In [1]: import numpy as np

In [2]: np.set_printoptions(precision=3, suppress=True, linewidth=120, sign=" ")

In [3]: m1 = np.array([[0, 0, 1, 0, 0],
   ...:     [0, 0, 1, 0, 0],
   ...:     [1, 1, 0, 0, 0],
   ...:     [0, 0, 0, 0, 0],
   ...:     [0, 0, 0, 0, 0]])

In [4]: np.argwhere(np.triu(m1))
Out[4]: 
array([[ 0,  2],
       [ 1,  2]])

In [5]: m1.sum(axis=0)
Out[5]: array([ 1,  1,  2,  0,  0])

In [6]: low = np.diag(m1.sum(axis=1)) - m1

In [7]: low @ np.ones(5)
Out[7]: array([ 0.,  0.,  0.,  0.,  0.])

In [8]: round(np.linalg.det(low[1:, 1:]))
Out[8]: 0

In [9]: ev, V = np.linalg.eigh(m1)

In [10]: np.linalg.eigvalsh(m1 + 2 * np.eye(5))
Out[10]: array([ 0.586,  2.   ,  2.   ,  2.   ,  3.414])

In [11]: np.round(V @ np.diag(ev) @ V.T, 3) + 0
Out[11]: 
array([[ 0.,  0.,  1.,  0.,  0.],
       [ 0.,  0.,  1.,  0.,  0.],
       [ 1.,  1.,  0.,  0.,  0.],
       [ 0.,  0.,  0.,  0.,  0.],
       [ 0.,  0.,  0.,  0.,  0.]])

In [12]: np.round(V.T @ m1 @ V, 3) + 0
Out[12]: 
array([[-1.414,  0.   ,  0.   ,  0.   ,  0.   ],
       [ 0.   ,  0.   ,  0.   ,  0.   ,  0.   ],
       [ 0.   ,  0.   ,  0.   ,  0.   ,  0.   ],
       [ 0.   ,  0.   ,  0.   ,  0.   ,  0.   ],
       [ 0.   ,  0.   ,  0.   ,  0.   ,  1.414]])

In [13]: np.abs(V[:, -1]).round(6).argmax()
Out[13]: np.int64(2)

In [14]: ev.round(3) + 0
Out[14]: array([-1.414,  0.   ,  0.   ,  0.   ,  1.414])

In [15]: np.linalg.eigvalsh(m1 @ m1)
Out[15]: array([ 0.,  0.,  0.,  2.,  2.])

In [16]: np.abs(V[:, -1])
Out[16]: array([ 0.5  ,  0.5  ,  0.707,  0.   ,  0.   ])

In [17]: arr = np.load("block11.npy")

In [18]: arr
Out[18]: 
array([[ 0.4  ,  0.   ,  0.3  ,  0.3  ],
       [ 0.308,  0.385,  0.154,  0.154],
       [ 0.2  ,  0.2  ,  0.267,  0.333],
       [ 0.1  ,  0.5  ,  0.3  ,  0.1  ]])

In [19]: arr @ np.ones(4)
Out[19]: array([ 1.,  1.,  1.,  1.])

In [20]: arr.sum(axis=1)
Out[20]: array([ 1.,  1.,  1.,  1.])

In [21]: np.sort(np.abs(np.linalg.eigvals(arr)))[::-1]
Out[21]: array([ 1.   ,  0.243,  0.243,  0.138])

In [22]: np.linalg.matrix_power(arr, 100)
Out[22]: 
array([[ 0.258,  0.265,  0.253,  0.225],
       [ 0.258,  0.265,  0.253,  0.225],
       [ 0.258,  0.265,  0.253,  0.225],
       [ 0.258,  0.265,  0.253,  0.225]])

In [23]: pr = np.eye(4)[0]

In [24]: for _ in range(5):
    ...:     pr = pr @ arr
    ...:     print(pr.round(3))
    ...: 
[ 0.4  0.   0.3  0.3]
[ 0.25  0.21  0.29  0.25]
[ 0.248  0.264  0.26   0.229]
[ 0.255  0.268  0.253  0.224]
[ 0.257  0.266  0.252  0.224]

In [25]: G = arr.T @ arr

In [26]: np.allclose(G, G.T)
Out[26]: True

In [27]: np.linalg.matrix_rank(G)
Out[27]: np.int64(4)

In [28]: G
Out[28]: 
array([[ 0.305,  0.208,  0.251,  0.244],
       [ 0.208,  0.438,  0.263,  0.176],
       [ 0.251,  0.263,  0.275,  0.233],
       [ 0.244,  0.176,  0.233,  0.235]])

In [29]: np.linalg.eigvalsh(G)[::-1]
Out[29]: array([ 1.006,  0.204,  0.032,  0.01 ])

In [30]: rng = np.random.default_rng(45375)

In [31]: idx = rng.permutation(4)

In [32]: idx
Out[32]: array([ 0,  2,  3,  1])

In [33]: other = G[idx][:, idx]

In [34]: np.allclose(other, G)
Out[34]: False

In [35]: np.sort(np.abs(np.linalg.eigvals(other)))
Out[35]: array([ 0.01 ,  0.032,  0.204,  1.006])

In [36]: round(float(np.linalg.det(other)), 3), np.round(np.linalg.det(G[idx]), 3)
Out[36]: (0.0, np.float64(0.0))

In [37]: J = np.array([[0, 0, 1, 0], [0, 1, 1, 0], [1, 1, 1, 0]])

In [38]: J[-1] = J[0] + 5 * J[1]

In [39]: J
Out[39]: 
array([[ 0,  0,  1,  0],
       [ 0,  1,  1,  0],
       [ 0,  5,  6,  0]])

In [40]: (arr + arr.T) / 2
Out[40]: 
array([[ 0.4  ,  0.154,  0.25 ,  0.2  ],
       [ 0.154,  0.385,  0.177,  0.327],
       [ 0.25 ,  0.177,  0.267,  0.317],
       [ 0.2  ,  0.327,  0.317,  0.1  ]])

In [41]: round(np.abs(np.linalg.eigvals(arr)).max(), 3)
Out[41]: np.float64(1.0)

In [42]: (arr - arr.T) / 2
Out[42]: 
array([[ 0.   , -0.154,  0.05 ,  0.1  ],
       [ 0.154,  0.   , -0.023, -0.173],
       [-0.05 ,  0.023,  0.   ,  0.017],
       [-0.1  ,  0.173, -0.017,  0.   ]])

In [43]: W0 = np.loadtxt("run3.csv", delimiter=",")

In [44]: W0
Out[44]: 
array([[ 0., -1., -1., -2., -1.],
       [ 0.,  0.,  0., -1.,  1.],
       [ 0.,  0.,  0., -2.,  2.],
       [ 0.,  0.,  0.,  0., -2.],
       [ 0.,  0.,  0.,  0.,  0.]])

In [45]: other = np.linalg.inv(arr)

In [46]: np.round(arr @ other, 3) + 0
Out[46]: 
array([[ 1.,  0.,  0.,  0.],
       [ 0.,  1.,  0.,  0.],
       [ 0.,  0.,  1.,  0.],
       [ 0.,  0.,  0.,  1.]])

In [47]: np.round(np.linalg.det(arr) * np.linalg.det(other), 3)
Out[47]: np.float64(1.0)

In [48]: np.linalg.det(arr) * other
Out[48]: 
array([[-0.017, -0.022,  0.023,  0.008],
       [ 0.015, -0.015, -0.006, -0.002],
       [-0.028,  0.035,  0.019, -0.034],
       [ 0.023, -0.005, -0.05 ,  0.024]])

In [49]: left, s, Vt = np.linalg.svd(W0)

In [50]: V = Vt[:(s > 1e-8).sum()]

In [51]: x0 = W0[4] + -2 * W0[3] + rng.integers(2) * np.eye(5)[4]

In [52]: x0
Out[52]: array([ 0.,  0.,  0.,  0.,  5.])

In [53]: np.diag(V.T @ V)
Out[53]: array([ 0. ,  0.5,  0.5,  1. ,  1. ])

In [54]: np.allclose(V.T @ V @ x0, x0)
Out[54]: True

In [55]: np.round(V.T @ V, 3) + 0
Out[55]: 
array([[ 0. ,  0. ,  0. ,  0. ,  0. ],
       [ 0. ,  0.5,  0.5,  0. ,  0. ],
       [ 0. ,  0.5,  0.5,  0. ,  0. ],
       [ 0. ,  0. ,  0. ,  1. ,  0. ],
       [ 0. ,  0. ,  0. ,  0. ,  1. ]])

In [56]: A = np.array([[0.0, 2.0, 0.0, 0.0],
    ...:     [2.0, 3.0, 2.0, 0.0],
    ...:     [0.0, 2.0, 1.0, 2.0],
    ...:     [0.0, 0.0, 2.0, 0.0]])

In [57]: ev, V = np.linalg.eigh(A)

In [58]: ev
Out[58]: array([-2.122, -0.795,  1.885,  5.031])

In [59]: np.abs(V[:, -1]).round(6).argmax()
Out[59]: np.int64(1)

In [60]: np.linalg.svd(A, compute_uv=False)
Out[60]: array([ 5.031,  2.122,  1.885,  0.795])

In [61]: np.round(V.T @ A @ V, 3) + 0
Out[61]: 
array([[-2.122,  0.   ,  0.   ,  0.   ],
       [ 0.   , -0.795,  0.   ,  0.   ],
       [ 0.   ,  0.   ,  1.885,  0.   ],
       [ 0.   ,  0.   ,  0.   ,  5.031]])

In [62]: np.unique(ev.round(6) + 0, return_counts=True)[1]
Out[62]: array([ 1,  1,  1,  1])

In [63]: np.sort(np.abs(np.linalg.eigvals(A)))
Out[63]: array([ 0.795,  1.885,  2.122,  5.031])

In [64]: (A + A.T) / 2
Out[64]: 
array([[ 0.,  2.,  0.,  0.],
       [ 2.,  3.,  2.,  0.],
       [ 0.,  2.,  1.,  2.],
       [ 0.,  0.,  2.,  0.]])

In [65]: np.allclose(A, A.T)
Out[65]: True

In [66]: idx = rng.permutation(4)

In [67]: other = A[:, idx] * rng.choice([-1, 1], 4)

In [68]: other
Out[68]: 
array([[ 0., -2., -0.,  0.],
       [ 2., -3., -2.,  0.],
       [ 1., -2., -0.,  2.],
       [ 2., -0., -0.,  0.]])

In [69]: left, _, Vt = np.linalg.svd(A.T @ other)

In [70]: idx
Out[70]: array([ 2,  1,  0,  3])

In [71]: np.round(left @ Vt, 3) + 0
Out[71]: 
array([[ 0.,  0., -1.,  0.],
       [ 0., -1.,  0.,  0.],
       [ 1.,  0.,  0.,  0.],
       [ 0.,  0.,  0.,  1.]])

In [72]: F = np.load("dump.npy")

In [73]: F
Out[73]: 
array([[ 1.3,  0.7,  0.4],
       [-1.5, -1.2,  0.5],
       [-0.4,  0.2,  1. ],
       [-0.7,  0.7,  0.5],
       [-3.7,  1.3, -2.5],
       [ 0.8, -0.6, -0.4],
       [ 0.2, -0.5,  0.8],
       [-0.5, -0.4,  0.2],
       [ 1.1,  0. , -0.9],
       [ 0.5,  0. ,  2.3],
       [-0.3,  0.2,  1.6],
       [-0.7,  0.4, -1.7],
       [-1.5, -0.8,  0.5],
       [-2.3, -1. ,  0.4],
       [-2.3, -1.6,  0.4],
       [-0.1,  0.4, -1.2],
       [ 0.3, -0.4, -0.9],
       [ 0.8, -0.4, -1.2],
       [-0.7, -1. , -0.3],
       [-0.8,  0. ,  1. ],
       [ 6. , -4. , 11. ]])

In [74]: other = np.c_[F[:, :2] @ np.array([[-4, -4], [6, 8]]), np.array([-3, 2, -1, -3, -2, 1, 3, 1, 2, -1, -2, 1, 0, 0, -2, 0, 3, -2, -2, 3, 0])]

In [75]: other
Out[75]: 
array([[ -1. ,   0.4,  -3. ],
       [ -1.2,  -3.6,   2. ],
       [  2.8,   3.2,  -1. ],
       [  7. ,   8.4,  -3. ],
       [ 22.6,  25.2,  -2. ],
       [ -6.8,  -8. ,   1. ],
       [ -3.8,  -4.8,   3. ],
       [ -0.4,  -1.2,   1. ],
       [ -4.4,  -4.4,   2. ],
       [ -2. ,  -2. ,  -1. ],
       [  2.4,   2.8,  -2. ],
       [  5.2,   6. ,   1. ],
       [  1.2,  -0.4,   0. ],
       [  3.2,   1.2,   0. ],
       [ -0.4,  -3.6,  -2. ],
       [  2.8,   3.6,   0. ],
       [ -3.6,  -4.4,   3. ],
       [ -5.6,  -6.4,  -2. ],
       [ -3.2,  -5.2,  -2. ],
       [  3.2,   3.2,   3. ],
       [-48. , -56. ,   0. ]])

In [76]: np.round(np.linalg.lstsq(F, other[:, 0])[0], 3) + 0
Out[76]: array([-4.,  6.,  0.])

In [77]: np.round(np.linalg.norm(other - F @ np.linalg.lstsq(F, other)[0], axis=0), 3) + 0
Out[77]: array([ 0.   ,  0.   ,  8.288])

In [78]: np.linalg.matrix_rank(other)
Out[78]: np.int64(3)

In [79]: np.linalg.norm(np.linalg.qr(F)[0].T @ other, axis=0) ** 2 / ((other ** 2).sum(axis=0) + 1e-12)
Out[79]: array([ 1.   ,  1.   ,  0.119])

In [80]: np.linalg.matrix_rank(np.c_[F, other])
Out[80]: np.int64(4)

In [81]: G = np.cov(other, rowvar=False)

In [82]: np.polyfit(other[:, 2], other[:, 0], 1)
Out[82]: array([-1.016, -1.525])

In [83]: other.std(axis=0)
Out[83]: array([ 12.017,  13.879,   1.925])

In [84]: np.linalg.eigvalsh(G)[::-1]
Out[84]: array([ 353.442,    3.785,    0.546])

In [85]: np.median(other, axis=0)
Out[85]: array([-0.4, -1.2,  0. ])

In [86]: round(float(np.corrcoef(other[:, 2], other[:, 0])[0, 1]), 3)
Out[86]: -0.163

In [87]: np.argsort(-other.std(axis=0).round(6), kind="stable")
Out[87]: array([ 1,  0,  2])

In [88]: idx = rng.permutation(4)

In [89]: idx
Out[89]: array([ 2,  0,  3,  1])

In [90]: other = arr[idx][:, idx]

In [91]: np.round(np.trace(other), 3)
Out[91]: np.float64(1.151)

In [92]: other
Out[92]: 
array([[ 0.267,  0.2  ,  0.333,  0.2  ],
       [ 0.3  ,  0.4  ,  0.3  ,  0.   ],
       [ 0.3  ,  0.1  ,  0.1  ,  0.5  ],
       [ 0.154,  0.308,  0.154,  0.385]])

In [93]: np.diag(other)
Out[93]: array([ 0.267,  0.4  ,  0.1  ,  0.385])

In [94]: D = np.linalg.norm(F[:, None] - F[None], axis=-1)

In [95]: D.shape
Out[95]: (21, 21)

In [96]: np.linalg.matrix_rank(D ** 2)
Out[96]: np.int64(5)

In [97]: (D + 1e9 * np.eye(21)).round(6).argmin(axis=1)
Out[97]: array([  8,  12,  19,   2,  11,  16,   7,  18,  17,  10,   2,  15,   1,  14,  13,  11,  17,   8,   7,   2,   9])

In [98]: D.mean(axis=1).argmax()
Out[98]: np.int64(20)

In [99]: Q, _ = np.linalg.qr(np.array([[-0.6, -0.1, 0.7, -1.4],
    ...:     [0.2, 0.3, -0.3, 0.7],
    ...:     [-0.4, -0.4, -1.5, -0.7],
    ...:     [-0.3, 0.2, -0.2, -0.6]]))

In [100]: ev = np.array([-1, 0, 7, 9])

In [101]: M = Q @ np.diag(ev) @ Q.T

In [102]: M
Out[102]: 
array([[ 2.6  ,  1.324, -1.994, -3.658],
       [ 1.324,  5.801,  3.079, -2.22 ],
       [-1.994,  3.079,  2.893,  0.848],
       [-3.658, -2.22 ,  0.848,  3.706]])

In [103]: ev, V = np.linalg.eigh(M)

In [104]: V @ np.diag(ev) @ V.T
Out[104]: 
array([[ 2.6  ,  1.324, -1.994, -3.658],
       [ 1.324,  5.801,  3.079, -2.22 ],
       [-1.994,  3.079,  2.893,  0.848],
       [-3.658, -2.22 ,  0.848,  3.706]])

In [105]: np.abs(V[:, -1])
Out[105]: array([ 0.424,  0.696,  0.134,  0.564])

In [106]: ev.sum(), round(np.trace(M), 3)
Out[106]: (np.float64(15.0), np.float64(15.0))

In [107]: (ev > 1e-8).sum(), (ev < -1e-8).sum()
Out[107]: (np.int64(2), np.int64(1))

In [108]: np.round(np.linalg.svd(M, compute_uv=False), 3) + 0
Out[108]: array([ 9.,  7.,  1.,  0.])

In [109]: other = M / np.sqrt((M ** 2).mean(axis=1, keepdims=True))

In [110]: np.linalg.matrix_rank(M - M.mean(axis=1, keepdims=True))
Out[110]: np.int64(3)

In [111]: np.linalg.matrix_rank(other) == np.linalg.matrix_rank(M)
Out[111]: np.True_

In [112]: K = np.loadtxt("arr.csv", delimiter=",")

In [113]: K
Out[113]: 
array([[ 2.02,  2.  , -2.  ],
       [-1.  ,  2.02, -1.  ],
       [ 2.  ,  2.  , -1.98]])

In [114]: def softmax(z):
     ...:     e = np.exp(z - z.max(axis=-1, keepdims=True))
     ...:     return e / e.sum(axis=-1, keepdims=True)
     ...: 

In [115]: softmax(K).sum(axis=1)
Out[115]: array([ 1.,  1.,  1.])

In [116]: att = K @ K.T / np.sqrt(3)

In [117]: softmax(att)[2] @ K
Out[117]: array([ 1.995,  2.   , -1.985])

In [118]: softmax(att)
Out[118]: 
array([[ 0.509,  0.005,  0.486],
       [ 0.189,  0.622,  0.189],
       [ 0.509,  0.005,  0.486]])

In [119]: softmax(att + np.triu(np.full(att.shape, -np.inf), 1))
Out[119]: 
array([[ 1.   ,  0.   ,  0.   ],
       [ 0.233,  0.767,  0.   ],
       [ 0.509,  0.005,  0.486]])

In [120]: softmax(att).round(6).argmax(axis=1)
Out[120]: array([ 0,  1,  0])

In [121]: left, s, Vt = np.linalg.svd(K)

In [122]: np.argmax(s[:-1] / (s[1:] + 1e-6)) + 1
Out[122]: np.int64(2)

In [123]: s
Out[123]: array([ 5.065,  2.105,  0.008])

In [124]: other = left[:, :2] @ np.diag(s[:2]) @ Vt[:2]

In [125]: round(float(np.linalg.norm(K - other, 2)), 3), np.round(s[2], 3)
Out[125]: (0.008, np.float64(0.008))

In [126]: round(float(np.linalg.norm(K - other) / np.linalg.norm(K)), 3)
Out[126]: 0.001

In [127]: np.argsort(-np.linalg.norm(K, axis=0).round(6), kind="stable")[:3]
Out[127]: array([ 1,  0,  2])

In [128]: np.round(np.linalg.norm(K, 2) / np.linalg.norm(K), 3)
Out[128]: np.float64(0.923)

In [129]: np.linalg.matrix_rank(K, rtol=0.1)
Out[129]: np.int64(2)

In [130]: np.abs(np.linalg.svd(K)[2][-1])
Out[130]: array([ 0.268,  0.531,  0.804])

In [131]: round(np.log10(np.linalg.cond(K)))
Out[131]: 3

In [132]: np.trace(K)
Out[132]: np.float64(2.06)

In [133]: np.linalg.matrix_power(K, 2)
Out[133]: 
array([[-1.92,  4.08, -2.08],
       [-6.04,  0.08,  1.96],
       [-1.92,  4.08, -2.08]])

In [134]: np.allclose(K @ K.T, K.T @ K)
Out[134]: False

In [135]: K @ K
Out[135]: 
array([[-1.92,  4.08, -2.08],
       [-6.04,  0.08,  1.96],
       [-1.92,  4.08, -2.08]])

In [136]: (K + K.T) / 2
Out[136]: 
array([[ 2.02,  0.5 ,  0.  ],
       [ 0.5 ,  2.02,  0.5 ],
       [ 0.  ,  0.5 , -1.98]])
